% python3 -q
>>> import numpy as np
>>> np.set_printoptions(precision=2, suppress=True, linewidth=120, legacy="1.25")
>>> M = np.load("dump.npy")
>>> M
array([[ 1,  1, -1, -1, -1, -1,  1,  1],
       [ 1,  1,  1,  1, -1, -1, -1, -1],
       [ 1, -1, -1,  1,  1, -1, -1,  1]])
>>> A2 = M[0, 0] * M[1:] - np.outer(M[1:, 0], M[0])
>>> A2
array([[ 0,  0,  2,  2,  0,  0, -2, -2],
       [ 0, -2,  0,  2,  2,  0, -2,  0]])
>>> M[:, 0] / M[0, 0]
array([1., 1., 1.])
>>> print(np.flatnonzero(~A2.round(6).any(axis=1)))
[]
>>> A2 = M / np.sqrt((M ** 2).mean(axis=1, keepdims=True))
>>> print(np.linalg.matrix_rank(M - M.mean(axis=1, keepdims=True)))
3
>>> W0 = np.load("w.npy")
>>> W0
array([[ 0.91, -0.29],
       [-0.29,  0.09]])
>>> W0.reshape(-1, 2)
array([[ 0.91, -0.29],
       [-0.29,  0.09]])
>>> T = W0.reshape(2, 2, -1)
>>> print(np.swapaxes(T, 1, 2)[0])
[[ 0.91 -0.29]]
>>> np.einsum("ihd,jhd->hij", T, T).shape
(2, 2, 2)
>>> T.transpose(1, 0, 2)
array([[[ 0.91],
        [-0.29]],

       [[-0.29],
        [ 0.09]]])
>>> T.shape
(2, 2, 1)
>>> O, _ = np.linalg.qr(np.array([[0.3, -1.1, 0.9, 0.4],
...     [-0.4, 0.5, 1.4, 1.0],
...     [-0.4, -0.9, -1.0, -1.0],
...     [-0.8, -0.5, 2.3, 1.2]]))
>>> vals = np.array([2, -2, 4, 1])
>>> data = O @ np.diag(vals) @ O.T
>>> data
array([[ 0.28,  1.21, -2.36, -0.08],
       [ 1.21,  1.03,  0.09,  0.9 ],
       [-2.36,  0.09,  1.77, -0.81],
       [-0.08,  0.9 , -0.81,  1.93]])
>>> U, sigma, VT = np.linalg.svd(W0)
>>> vecs = VT[:(sigma > 1e-8).sum()]
>>> rng = np.random.default_rng(161)
>>> x = W0[0] + 2 * W0[1] + rng.integers(2) * np.eye(2)[1]
>>> print(x)
[0.34 0.89]
>>> vecs.T @ vecs
array([[ 0.91, -0.29],
       [-0.29,  0.09]])
>>> np.diag(vecs.T @ vecs)
array([0.91, 0.09])
>>> np.linalg.matrix_rank(np.vstack([W0, x]))
2
>>> np.allclose(vecs.T @ vecs @ x, x)
False
